$ python3 -q
>>> import numpy as np
>>> np.set_printoptions(suppress=True, linewidth=100)
>>> J = np.loadtxt("a.csv", delimiter=",")
>>> print(J.round(2))
[[0.4  0.   0.2  0.2  0.   0.   0.2  0.  ]
 [0.   0.5  0.   0.   0.   0.25 0.25 0.  ]
 [0.17 0.   0.33 0.   0.17 0.17 0.17 0.  ]
 [0.2  0.2  0.   0.2  0.2  0.   0.   0.2 ]
 [0.33 0.   0.   0.   0.67 0.   0.   0.  ]
 [0.33 0.   0.   0.33 0.   0.33 0.   0.  ]
 [0.   0.   0.   0.5  0.   0.   0.5  0.  ]
 [0.   0.   0.   0.   0.   0.   0.   1.  ]]
>>> # row-stochastic, so 1 is an eigenvalue
>>> O, Rm = np.linalg.qr(J)
>>> print(np.trace(O @ O.T))
8.0
>>> print(np.round(np.abs(np.diag(Rm)), 2))
[0.67 0.54 0.33 0.56 0.52 0.31 0.24 1.  ]
>>> print(np.round(O.T @ O, 2) + 0)
[[1. 0. 0. 0. 0. 0. 0. 0.]
 [0. 1. 0. 0. 0. 0. 0. 0.]
 [0. 0. 1. 0. 0. 0. 0. 0.]
 [0. 0. 0. 1. 0. 0. 0. 0.]
 [0. 0. 0. 0. 1. 0. 0. 0.]
 [0. 0. 0. 0. 0. 1. 0. 0.]
 [0. 0. 0. 0. 0. 0. 1. 0.]
 [0. 0. 0. 0. 0. 0. 0. 1.]]
>>> print(round(float(abs(Rm[0, 0])), 2), round(np.linalg.norm(J[:, 0]), 2))
0.67 0.67
>>> print(O.shape, Rm.shape)
(8, 8) (8, 8)
>>> out = np.linalg.inv(J)
>>> print(np.round(np.linalg.det(J) * np.linalg.det(out), 2))
1.0
>>> print(np.round(J @ out, 2) + 0)
[[1. 0. 0. 0. 0. 0. 0. 0.]
 [0. 1. 0. 0. 0. 0. 0. 0.]
 [0. 0. 1. 0. 0. 0. 0. 0.]
 [0. 0. 0. 1. 0. 0. 0. 0.]
 [0. 0. 0. 0. 1. 0. 0. 0.]
 [0. 0. 0. 0. 0. 1. 0. 0.]
 [0. 0. 0. 0. 0. 0. 1. 0.]
 [0. 0. 0. 0. 0. 0. 0. 1.]]
>>> print(np.allclose(out, J.T))
False
>>> print(round(float(np.linalg.cond(J)), 2))
8.78
>>> print((np.abs(out) > 1e-9).astype(int))
[[1 1 1 1 1 1 1 1]
 [0 1 0 1 1 1 1 1]
 [1 1 1 1 1 1 1 1]
 [1 1 1 1 1 1 1 1]
 [1 1 1 1 1 1 1 1]
 [1 1 1 1 1 1 1 1]
 [1 1 1 1 1 1 1 1]
 [0 0 0 0 0 0 0 1]]
